In [1]: import numpy as np

In [2]: np.set_printoptions(precision=2, suppress=True, linewidth=100)

In [3]: J = np.load("layer14.npy")

In [4]: J
Out[4]: 
array([[-32.28, -35.98],
       [  8.15,   8.53],
       [ 24.18,  26.84]])

In [5]: np.abs(np.linalg.svd(J)[2][-1])
Out[5]: array([0.74, 0.67])

In [6]: np.linalg.matrix_rank(J, rtol=0.1)
Out[6]: np.int64(1)

In [7]: np.linalg.cond(J) > 100
Out[7]: np.True_

In [8]: round(np.log10(np.linalg.cond(J)))
Out[8]: 2

In [9]: np.argsort(-np.linalg.norm(J, axis=0).round(6), kind="stable")[:3]
Out[9]: array([1, 0])

In [10]: u, v = J[2], J[1]

In [11]: round(float(u @ u), 2)
Out[11]: 1305.06

In [12]: pr = (u @ v) / (u @ u) * u

In [13]: round(float((v - pr) @ u), 2)
Out[13]: 0.0

In [14]: M = np.load("sample7.npy")

In [15]: M
Out[15]: 
array([[ 1, -1, -2,  2, -2],
       [-2,  1, -1, -2,  2],
       [ 2, -2,  1, -1, -2],
       [-2,  2, -2,  1, -1],
       [-1, -2,  2, -2,  1]])

In [16]: Q = M.astype(float).copy()

In [17]: for j in range(5):
    ...:     Q[:, j] -= Q[:, :j] @ (Q[:, :j].T @ Q[:, j])
    ...:     Q[:, j] /= np.linalg.norm(Q[:, j])
    ...: 

In [18]: np.round(Q.T @ Q, 2) + 0
Out[18]: 
array([[1., 0., 0., 0., 0.],
       [0., 1., 0., 0., 0.],
       [0., 0., 1., 0., 0.],
       [0., 0., 0., 1., 0.],
       [0., 0., 0., 0., 1.]])

In [19]: (M @ M)[0]
Out[19]: array([ -3,  10, -11,  12,  -4])

In [20]: M @ (-1.0) ** np.arange(5)
Out[20]: array([-4.,  0.,  4., -8.,  6.])

In [21]: u = np.array([7, -8])

In [22]: np.polyval(u, M[3])
Out[22]: array([-22,   6, -22,  -1, -15])

In [23]: np.convolve(M[3], u)
Out[23]: array([-14,  30, -30,  23, -15,   8])

In [24]: (M + M.T) / 2
Out[24]: 
array([[ 1. , -1.5,  0. ,  0. , -1.5],
       [-1.5,  1. , -1.5,  0. ,  0. ],
       [ 0. , -1.5,  1. , -1.5,  0. ],
       [ 0. ,  0. , -1.5,  1. , -1.5],
       [-1.5,  0. ,  0. , -1.5,  1. ]])

In [25]: np.linalg.matrix_power(M, 2)
Out[25]: 
array([[ -3,  10, -11,  12,  -4],
       [ -4,  -3,  10, -11,  12],
       [ 12,  -4,  -3,  10, -11],
       [-11,  12,  -4,  -3,  10],
       [ 10, -11,  12,  -4,  -3]])

In [26]: np.sort(np.abs(np.linalg.eigvals(M)))
Out[26]: array([1.4 , 1.4 , 2.  , 5.57, 5.57])

In [27]: np.linalg.determinant(M)
Traceback (most recent call last):
  Cell In[27], line 1
    np.linalg.determinant(M)
AttributeError: module 'numpy.linalg' has no attribute 'determinant'


In [28]: np.allclose(M @ M.T, M.T @ M)
Out[28]: True

In [29]: A = np.load("block18.npy")

In [30]: A
Out[30]: 
array([[0, 1, 1, 0, 1],
       [1, 0, 1, 0, 1],
       [1, 1, 0, 0, 0],
       [0, 0, 0, 0, 1],
       [1, 1, 0, 1, 0]])

In [31]: Q, vecs = np.linalg.qr(A[:, :3])[0], np.linalg.qr(A[:, 3:])[0]

In [32]: sig = np.linalg.svd(Q.T @ vecs, compute_uv=False)

In [33]: (sig > 0.9).sum()
Out[33]: np.int64(0)

In [34]: np.degrees(np.arccos(sig.clip(0, 1)))
Out[34]: array([35.26, 45.  ])

In [35]: sig
Out[35]: array([0.82, 0.71])

In [36]: u = np.array([2, 0, -1, 0, 1])

In [37]: other = A + np.outer(u, np.eye(5)[3])

In [38]: np.linalg.matrix_rank(np.linalg.inv(other) - np.linalg.inv(A), tol=1e-8)
Out[38]: np.int64(1)

In [39]: F = np.loadtxt("mat.csv", delimiter=",")

In [40]: F
Out[40]: 
array([[ 0.2 , -0.11, -0.38,  0.05],
       [-0.11,  0.99, -0.05,  0.01],
       [-0.38, -0.05,  0.82,  0.02],
       [ 0.05,  0.01,  0.02,  1.  ]])

In [41]: Uu, sig, VT = np.linalg.svd(F)

In [42]: np.argmax(sig[:-1] / (sig[1:] + 1e-6)) + 1
Out[42]: np.int64(3)

In [43]: sig.round(2) + 0
Out[43]: array([1., 1., 1., 0.])

In [44]: other = Uu[:, :3] @ np.diag(sig[:3]) @ VT[:3]

In [45]: round(np.linalg.norm(F - other, 2), 2), round(float(sig[3]), 2)
Out[45]: (np.float64(0.0), 0.0)

In [46]: np.linalg.matrix_rank(F, rtol=0.05)
Out[46]: np.int64(3)

In [47]: round(float(np.abs(F - other).max()), 2)
Out[47]: 0.0

In [48]: np.round(np.linalg.det(2 * F), 2), np.round(np.linalg.det(F), 2)
Out[48]: (np.float64(0.0), np.float64(0.0))

In [49]: np.round(np.linalg.eigvals(F).sum().real, 2)
Out[49]: np.float64(3.0)

In [50]: np.round(np.linalg.det(F[::-1]), 2)
Out[50]: np.float64(0.0)

In [51]: np.kron(np.eye(2, dtype=int), F)
Out[51]: 
array([[ 0.2 , -0.11, -0.38,  0.05,  0.  , -0.  , -0.  ,  0.  ],
       [-0.11,  0.99, -0.05,  0.01, -0.  ,  0.  , -0.  ,  0.  ],
       [-0.38, -0.05,  0.82,  0.02, -0.  , -0.  ,  0.  ,  0.  ],
       [ 0.05,  0.01,  0.02,  1.  ,  0.  ,  0.  ,  0.  ,  0.  ],
       [ 0.  , -0.  , -0.  ,  0.  ,  0.2 , -0.11, -0.38,  0.05],
       [-0.  ,  0.  , -0.  ,  0.  , -0.11,  0.99, -0.05,  0.01],
       [-0.  , -0.  ,  0.  ,  0.  , -0.38, -0.05,  0.82,  0.02],
       [ 0.  ,  0.  ,  0.  ,  0.  ,  0.05,  0.01,  0.02,  1.  ]])

In [52]: np.einsum("ii->", F)
Out[52]: np.float64(3.0)

In [53]: Q, _ = np.linalg.qr(np.array([[2.1, 0.5, -2.0, 1.0, -0.6],
    ...:     [-0.9, 1.1, 1.0, 1.4, -0.2],
    ...:     [-0.4, 0.6, -1.3, 1.4, -2.2],
    ...:     [0.6, 0.8, -2.0, 1.2, 0.3],
    ...:     [-1.5, -0.8, -0.5, 0.2, 0.3]]))

In [54]: ev = np.array([2, 3, 2, 0, 2])

In [55]: W0 = Q @ np.diag(ev) @ Q.T

In [56]: W0
Out[56]: 
array([[ 1.23, -0.46,  0.03,  0.68, -0.54],
       [-0.46,  2.24,  0.31,  0.73, -0.57],
       [ 0.03,  0.31,  2.16,  0.16, -0.12],
       [ 0.68,  0.73,  0.16,  1.62,  0.31],
       [-0.54, -0.57, -0.12,  0.31,  1.74]])

In [57]: def softmax(z):
    ...:     e = np.exp(z - z.max(axis=-1, keepdims=True))
    ...:     return e / e.sum(axis=-1, keepdims=True)
    ...: 

In [58]: softmax(A[1] + 4)
Out[58]: array([0.27, 0.1 , 0.27, 0.1 , 0.27])

In [59]: np.round(softmax(10 * A[1]), 2) + 0
Out[59]: array([0.33, 0.  , 0.33, 0.  , 0.33])

In [60]: softmax(A[1])
Out[60]: array([0.27, 0.1 , 0.27, 0.1 , 0.27])

In [61]: att = A @ A.T / np.sqrt(5)

In [62]: softmax(att)[1] @ A
Out[62]: array([0.63, 0.51, 0.57, 0.14, 0.71])

In [63]: softmax(att)
Out[63]: 
array([[0.35, 0.22, 0.14, 0.14, 0.14],
       [0.22, 0.35, 0.14, 0.14, 0.14],
       [0.17, 0.17, 0.27, 0.11, 0.27],
       [0.23, 0.23, 0.15, 0.23, 0.15],
       [0.15, 0.15, 0.24, 0.1 , 0.37]])
